$ python3 -q
>>> import numpy as np
>>> from numpy import linalg as LA
>>> np.set_printoptions(precision=3, suppress=True, linewidth=200)
>>> def rd(a):
...     return np.round(a, 3) + 0
... 
>>> F = np.load("w.npy")
>>> print(F)
[[ -1   3   1  15]
 [  1  -3  -1 -15]
 [ -1  -2  -2 -10]]
>>> rank = LA.matrix_rank(F)
>>> print(rank)
2
>>> ns = LA.svd(F)[2][rank:].T
>>> print([int(LA.matrix_rank(F[:i])) for i in range(1, len(F) + 1)])
[1, 1, 2]
>>> print(ns.shape)
(4, 2)
>>> print(rd(F @ ns))
[[0. 0.]
 [0. 0.]
 [0. 0.]]
>>> print(rd(ns @ ns.T))
[[ 0.387  0.011 -0.484  0.056]
 [ 0.011  0.962 -0.014 -0.191]
 [-0.484 -0.014  0.605 -0.07 ]
 [ 0.056 -0.191 -0.07   0.047]]
>>> print(np.allclose(F @ ns, 0))
True
>>> u = np.array([-4, 0])
>>> print(np.correlate(F[2], F[1], "full"))
[ 15  31  35 157  14  28 -10]
>>> print(rd(LA.norm(F, 2) / LA.norm(F)))
0.997
>>> print(LA.cond(F) > 100)
True
>>> blk = np.stack([F, 2 * F, F[::-1]])
>>> print(LA.matrix_rank(blk))
[2 2 2]
>>> print(blk.sum(axis=0))
[[ -4   7   1  35]
 [  4 -12  -4 -60]
 [ -4  -3  -5 -15]]
>>> left, sigma, VT = LA.svd(F)
>>> vecs = VT[:(sigma > 1e-8).sum()]
>>> rng = np.random.default_rng(6586)
>>> vec = F[2] + 3 * F[0] + rng.integers(2) * np.eye(4)[3]
>>> print(vec)
[-4.  7.  1. 35.]
>>> print(LA.matrix_rank(np.vstack([F, vec])))
2
>>> print(rd(vecs.T @ vecs))
[[ 0.613 -0.011  0.484 -0.056]
 [-0.011  0.038  0.014  0.191]
 [ 0.484  0.014  0.395  0.07 ]
 [-0.056  0.191  0.07   0.953]]
>>> print(rd(LA.norm(vec - vecs.T @ vecs @ vec)))
0.0
>>> print(rd(np.diag(vecs.T @ vecs)))
[0.613 0.038 0.395 0.953]
>>> print(np.allclose(vecs.T @ vecs @ vec, vec))
True
>>> K = np.loadtxt("arr.csv", delimiter=",")
>>> print(K)
[[ 0.606 -1.079 -2.607 -1.788 -1.142]
 [-2.993  0.639 -3.717  2.633  1.291]
 [-1.545 -1.019  0.709 -4.838 -0.551]
 [-6.464  0.88  -3.937  2.104  2.008]
 [-4.678 -0.134 -5.797  2.303  2.167]
 [ 3.833 -1.188 -0.702  6.487  2.554]
 [-2.328 -1.034  1.183 -3.809 -0.373]
 [-3.129 -0.674 -2.228  3.485  3.021]
 [-2.3    0.942 -0.611  3.52   1.407]
 [ 5.942 -2.54   0.928 -2.335 -1.313]
 [ 1.931  0.172  2.491 -1.431 -1.049]
 [-3.131 -0.023 -3.648 -0.92  -0.309]
 [-0.731 -1.343  1.375 -2.908  0.284]
 [-1.489  2.894 -0.93   0.513 -1.348]
 [-5.693  1.397 -1.154  0.236  1.205]
 [ 5.742 -0.257  2.495 -3.948 -3.678]
 [-9.123  1.572 -0.946  0.254  2.475]
 [-0.18   0.231 -2.21  -0.751 -1.685]
 [ 4.661 -1.376  3.437 -4.552 -1.736]
 [-2.432 -1.2   -1.742  6.02   3.865]
 [-2.704 -0.084  0.055 -5.686 -1.463]
 [ 3.552 -1.357 -2.093  3.784  0.968]
 [-3.396  1.235  1.094 -0.859 -0.168]
 [ 6.173 -1.017  4.229 -4.843 -2.683]
 [ 0.401  1.153 -0.009 -2.506 -1.649]
 [ 2.014 -1.884  2.405 -3.273 -0.119]]
>>> Y = np.c_[K[:, :2] @ np.array([[-2, 2], [-2, 2]]), np.array([2, 2, -1, -2, -2, -2, 2, 2, 0, 0, 0, -1, 1, 2, 1, 1, 2, 0, -1, 2, -2, -1, 0, 1, -1, 2])]
>>> print(rd(Y))
[[  0.946  -0.946   2.   ]
 [  4.708  -4.708   2.   ]
 [  5.128  -5.128  -1.   ]
 [ 11.168 -11.168  -2.   ]
 [  9.624  -9.624  -2.   ]
 [ -5.29    5.29   -2.   ]
 [  6.724  -6.724   2.   ]
 [  7.606  -7.606   2.   ]
 [  2.716  -2.716   0.   ]
 [ -6.804   6.804   0.   ]
 [ -4.206   4.206   0.   ]
 [  6.308  -6.308  -1.   ]
 [  4.148  -4.148   1.   ]
 [ -2.81    2.81    2.   ]
 [  8.592  -8.592   1.   ]
 [-10.97   10.97    1.   ]
 [ 15.102 -15.102   2.   ]
 [ -0.102   0.102   0.   ]
 [ -6.57    6.57   -1.   ]
 [  7.264  -7.264   2.   ]
 [  5.576  -5.576  -2.   ]
 [ -4.39    4.39   -1.   ]
 [  4.322  -4.322   0.   ]
 [-10.312  10.312   1.   ]
 [ -3.108   3.108  -1.   ]
 [ -0.26    0.26    2.   ]]
>>> print(LA.matrix_rank(Y))
2
>>> print(LA.matrix_rank(np.c_[K, Y]))
6
>>> print(rd(LA.norm(Y - K @ LA.lstsq(K, Y)[0], axis=0)))
[0.   0.   7.01]
>>> print(rd(LA.norm(LA.qr(K)[0].T @ Y, axis=0) ** 2 / ((Y ** 2).sum(axis=0) + 1e-12)))
[1.    1.    0.138]
>>> print(rd(LA.lstsq(K, Y[:, 0])[0]))
[-2. -2.  0.  0.  0.]
>>> Xs = K - K.mean(axis=1)
Traceback (most recent call last):
  File "<python-input-40>", line 1, in <module>
    Xs = K - K.mean(axis=1)
         ~~^~~~~~~~~~~~~~~~
ValueError: operands could not be broadcast together with shapes (26,5) (26,) 
>>> Xs = K - K.mean(axis=0)
>>> left, sigma, VT = LA.svd(Xs, full_matrices=False)
>>> print((np.sign(left[:, 0]) == np.sign(left[0, 0])).astype(int))
[1 0 1 0 0 0 1 0 0 1 1 0 1 0 0 1 0 1 1 0 1 0 0 1 1 1]
>>> print(rd(np.abs(VT[-1])))
[0.277 0.54  0.169 0.333 0.701]
>>> D = LA.norm(K[:, None] - K[None], axis=-1)
>>> print(np.unravel_index(D.round(6).argmax(), D.shape))
(np.int64(16), np.int64(23))
>>> print(D[2].round(6).argsort(kind="stable")[:4])
[ 2  6 20 12]
>>> print(LA.matrix_rank(D ** 2))
7
>>> print(rd(D[:5, :5]))
[[ 0.     6.527  5.028  8.981  8.166]
 [ 6.527  0.     9.146  3.598  2.939]
 [ 5.028  9.146  0.    10.204 10.55 ]
 [ 8.981  3.598 10.204  0.     2.783]
 [ 8.166  2.939 10.55   2.783  0.   ]]
>>> Y = K + rng.integers(-2, 3, (26, 4)) @ rng.integers(-2, 3, (4, 5))
>>> print(rd(Y))
[[  3.606  10.921   1.393  -5.788  -9.142]
 [  1.007   2.639  -1.717   0.633  -0.709]
 [ -8.545   0.981  -1.291  -4.838  -0.551]
 [ -8.464   6.88   -1.937  -1.896  -1.992]
 [ -7.678   5.866  -3.797   0.303  -1.833]
 [ -1.167  -1.188  -2.702   9.487   3.554]
 [  3.672   2.966   5.183  -9.809  -4.373]
 [ -4.129  -4.674  -6.228   5.485   7.021]
 [ -2.3   -11.058  -4.611   7.52    9.407]
 [  9.942  -6.54    0.928  -2.335   0.687]
 [  0.931   6.172   2.491  -2.431  -4.049]
 [ -3.131   7.977  -1.648  -3.92   -5.309]
 [  3.269  12.657   5.375  -3.908  -8.716]
 [ -5.489  -3.106  -4.93    3.513   3.652]
 [ -6.693  -0.603  -3.154   2.236   3.205]
 [  9.742  -2.257   6.495  -8.948  -4.678]
 [-12.123   1.572  -0.946   0.254   2.475]
 [ -4.18    0.231  -2.21   -4.751  -1.685]
 [  4.661  10.624   7.437  -8.552  -9.736]
 [ -9.432  -3.2    -5.742   7.02    6.865]
 [ -6.704  -2.084  -1.945  -3.686   0.537]
 [  2.552  -1.357  -6.093   9.784   2.968]
 [ -1.396   3.235   5.094  -3.859  -3.168]
 [  4.173  -5.017   4.229 -10.843  -0.683]
 [  1.401  -0.847  -2.009  -4.506   0.351]
 [  4.014  12.116   6.405  -6.273  -9.119]]
>>> print(np.abs(Y - K).sum(axis=1))
[31. 12. 11. 18. 17. 11. 24. 15. 28. 10. 11. 18. 32. 22.  9. 16.  3.  8. 28. 17. 12. 13. 14. 14.  9. 32.]
>>> proj = K @ LA.solve(K.T @ K, K.T)
>>> print(rd(np.trace(proj)))
5.0
>>> print(np.allclose(proj @ proj, proj))
True
>>> print(rd(LA.eigvalsh(proj)))
[0. 0. 0. 0. 0. 0. 0. 0. 0. 0. 0. 0. 0. 0. 0. 0. 0. 0. 0. 0. 0. 1. 1. 1. 1. 1.]
>>> A = np.arange(20).reshape(4, 5) + 5
>>> print(A)
[[ 5  6  7  8  9]
 [10 11 12 13 14]
 [15 16 17 18 19]
 [20 21 22 23 24]]
>>> print([round(float(x), 3) for x in LA.svd(A, compute_uv=False)[:3]])
[69.749, 2.267, 0.0]
>>> left, sigma, VT = LA.svd(A)
>>> vecs = VT[:(sigma > 1e-8).sum()]
>>> vec = A[2] + -2 * A[1] + rng.integers(2) * np.eye(5)[1]
>>> print(vec)
[-5. -6. -7. -8. -9.]
>>> print(rd(np.diag(vecs.T @ vecs)))
[0.6 0.3 0.2 0.3 0.6]
>>> print(LA.matrix_rank(np.vstack([A, vec])))
2
>>> print(rd(vecs.T @ vecs))
[[ 0.6  0.4  0.2  0.  -0.2]
 [ 0.4  0.3  0.2  0.1  0. ]
 [ 0.2  0.2  0.2  0.2  0.2]
 [ 0.   0.1  0.2  0.3  0.4]
 [-0.2  0.   0.2  0.4  0.6]]
>>> print(np.allclose(vecs.T @ vecs @ vec, vec))
True
>>> def softmax(z):
...     e = np.exp(z - z.max(axis=-1, keepdims=True))
...     return e / e.sum(axis=-1, keepdims=True)
... 
>>> print(softmax(A).sum(axis=1))
[1. 1. 1. 1.]
>>> att = A @ A.T / np.sqrt(5)
>>> print(rd(softmax(att)))
[[0. 0. 0. 1.]
 [0. 0. 0. 1.]
 [0. 0. 0. 1.]
 [0. 0. 0. 1.]]
>>> print(softmax(att).round(6).argmax(axis=1))
[3 3 3 3]
>>> vec = np.array([-3, 3, -3, 1, 2])
>>> print(A @ np.ones(5))
[ 35.  60.  85. 110.]
>>> print(A @ np.eye(5)[2])
[ 7. 12. 17. 22.]
>>> vec @ A
Traceback (most recent call last):
  File "<python-input-76>", line 1, in <module>
    vec @ A
    ~~~~^~~
ValueError: matmul: Input operand 1 has a mismatch in its core dimension 0, with gufunc signature (n?,k),(k,m?)->(n?,m?) (size 4 is different from 5)
>>> print(np.sign((A @ vec).round(6)))
[1 1 1 1]
>>> print(np.einsum("ij,j->i", A, vec))
[8 8 8 8]
>>> print(A @ vec)
[8 8 8 8]
>>> X = np.array([[3.0, 2.0, 2.0, 0.0, 0.0],
...     [2.0, 3.0, 2.0, 0.0, 0.0],
...     [2.0, 2.0, 3.0, 0.0, 0.0],
...     [0.0, 0.0, 0.0, 3.0, 0.0],
...     [0.0, 0.0, 0.0, 0.0, 3.0]])
>>> print(X)
[[3. 2. 2. 0. 0.]
 [2. 3. 2. 0. 0.]
 [2. 2. 3. 0. 0.]
 [0. 0. 0. 3. 0.]
 [0. 0. 0. 0. 3.]]
>>> blk = np.stack([X, 5 * X, X[::-1]])
>>> print((blk @ X.T).shape)
(3, 5, 5)
>>> print(LA.matrix_rank(blk))
[5 5 5]
>>> print(blk.shape)
(3, 5, 5)
>>> print(LA.matrix_rank(blk.reshape(3, -1)))
2
>>> print(np.einsum("bij,cij->bc", blk, blk))
[[  69.  345.   17.]
 [ 345. 1725.   85.]
 [  17.   85.   69.]]
>>> ev, vecs = LA.eig(X)
>>> print(rd(np.prod(ev)))
63.0
>>> print(rd(X @ vecs[:, 0] - ev[0] * vecs[:, 0]))
[0. 0. 0. 0. 0.]
>>> print(rd(ev))
[1. 7. 1. 3. 3.]
>>> print(rd(np.sort(LA.eigvals(X @ X))))
[ 1.  1.  9.  9. 49.]
>>> print(rd(np.sort(LA.eigvals(LA.inv(X)))))
[0.143 0.333 0.333 1.    1.   ]
>>> print(rd(np.sort(LA.eigvals(X.T))))
[1. 1. 3. 3. 7.]
>>> vec = np.array([-1, 2, -1, 2, 2])
>>> rhs = X @ vec
>>> print(rhs)
[-1.  2. -1.  6.  6.]
>>> print(rd(LA.solve(X, rhs)))
[-1.  2. -1.  2.  2.]
>>> print(rd(LA.solve(X, 4 * rhs)))
[-4.  8. -4.  8.  8.]
>>> print(rd(LA.solve(X, X[:, 4])))
[0. 0. 0. 0. 1.]
